$ ipython --no-banner

In [1]: import numpy as np

In [2]: import numpy.linalg as la

In [3]: np.set_printoptions(precision=3, suppress=True, linewidth=100)

In [4]: rd = lambda a: np.round(a, 3) + 0

In [5]: feats = np.load("run4.npy")

In [6]: feats
Out[6]: 
array([[-59.284,  20.279,  60.696,  60.024,  38.524,  98.584,  20.356,  59.216,  19.843,  99.347,
        -38.098, -79.775],
       [-59.43 ,  18.338,  60.29 ,  59.081,  40.701,  99.079,  19.812,  61.708,  20.825,  98.26 ,
        -41.014, -80.271],
       [-61.687,  19.392,  58.151,  59.897,  38.876, 101.412,  18.1  ,  60.263,  19.809,  99.675,
        -40.84 , -81.155],
       [-61.037,  18.738,  62.119,  59.783,  41.428,  99.98 ,  20.188,  60.631,  21.302,  99.122,
        -40.324, -81.087],
       [-60.672,  18.453,  59.923,  59.312,  39.039, 100.809,  20.807,  62.267,  19.571,  99.585,
        -41.824, -79.847],
       [-59.242,  21.134,  59.845,  58.317,  39.974, 100.381,  22.289,  59.797,  20.088, 100.603,
        -39.946, -77.941],
       [-59.062,  18.826,  61.634,  59.502,  40.865,  99.722,  19.817,  57.533,  19.419,  99.386,
        -40.157, -79.913],
       [-58.556,  18.379,  58.884,  60.988,  40.385,  99.807,  20.107,  58.754,  20.108, 101.987,
        -41.046, -79.836],
       [-61.115,  19.967,  59.671,  60.507,  39.014,  98.513,  22.115,  59.982,  21.482, 100.451,
        -40.439, -79.791],
       [-60.52 ,  19.076,  61.973,  59.581,  38.839,  98.708,  20.235,  59.695,  20.037,  99.809,
        -39.124, -81.378],
       [-59.908,  22.692,  60.936,  59.434,  40.024, 100.782,  18.334,  59.226,  19.218, 100.078,
        -40.411, -80.267],
       [-61.246,  19.98 ,  60.009,  61.4  ,  38.605,  99.393,  21.483,  61.915,  20.839,  98.124,
        -40.441, -79.014],
       [-59.72 ,  20.678,  59.77 ,  59.353,  40.224,  98.621,  19.35 ,  61.026,  22.071, 100.482,
        -40.088, -81.18 ],
       [-59.745,  19.752,  61.314,  59.988,  39.613, 100.65 ,  21.811,  60.894,  21.553,  98.187,
        -40.323, -79.797],
       [-59.03 ,  22.228,  58.781,  57.864,  39.475,  99.859,  21.549,  60.424,  20.625, 100.716,
        -38.693, -79.298],
       [-58.372,  21.629,  59.122,  58.795,  40.968, 101.048,  19.436,  58.648,  19.485,  99.706,
        -43.559, -79.004]])

In [7]: t3 = feats.reshape(16, 2, -1)

In [8]: np.swapaxes(t3, 1, 2)[14]
Out[8]: 
array([[-59.03 ,  21.549],
       [ 22.228,  60.424],
       [ 58.781,  20.625],
       [ 57.864, 100.716],
       [ 39.475, -38.693],
       [ 99.859, -79.298]])

In [9]: t3[:, 0]
Out[9]: 
array([[-59.284,  20.279,  60.696,  60.024,  38.524,  98.584],
       [-59.43 ,  18.338,  60.29 ,  59.081,  40.701,  99.079],
       [-61.687,  19.392,  58.151,  59.897,  38.876, 101.412],
       [-61.037,  18.738,  62.119,  59.783,  41.428,  99.98 ],
       [-60.672,  18.453,  59.923,  59.312,  39.039, 100.809],
       [-59.242,  21.134,  59.845,  58.317,  39.974, 100.381],
       [-59.062,  18.826,  61.634,  59.502,  40.865,  99.722],
       [-58.556,  18.379,  58.884,  60.988,  40.385,  99.807],
       [-61.115,  19.967,  59.671,  60.507,  39.014,  98.513],
       [-60.52 ,  19.076,  61.973,  59.581,  38.839,  98.708],
       [-59.908,  22.692,  60.936,  59.434,  40.024, 100.782],
       [-61.246,  19.98 ,  60.009,  61.4  ,  38.605,  99.393],
       [-59.72 ,  20.678,  59.77 ,  59.353,  40.224,  98.621],
       [-59.745,  19.752,  61.314,  59.988,  39.613, 100.65 ],
       [-59.03 ,  22.228,  58.781,  57.864,  39.475,  99.859],
       [-58.372,  21.629,  59.122,  58.795,  40.968, 101.048]])

In [10]: print(t3.shape)
(16, 2, 6)
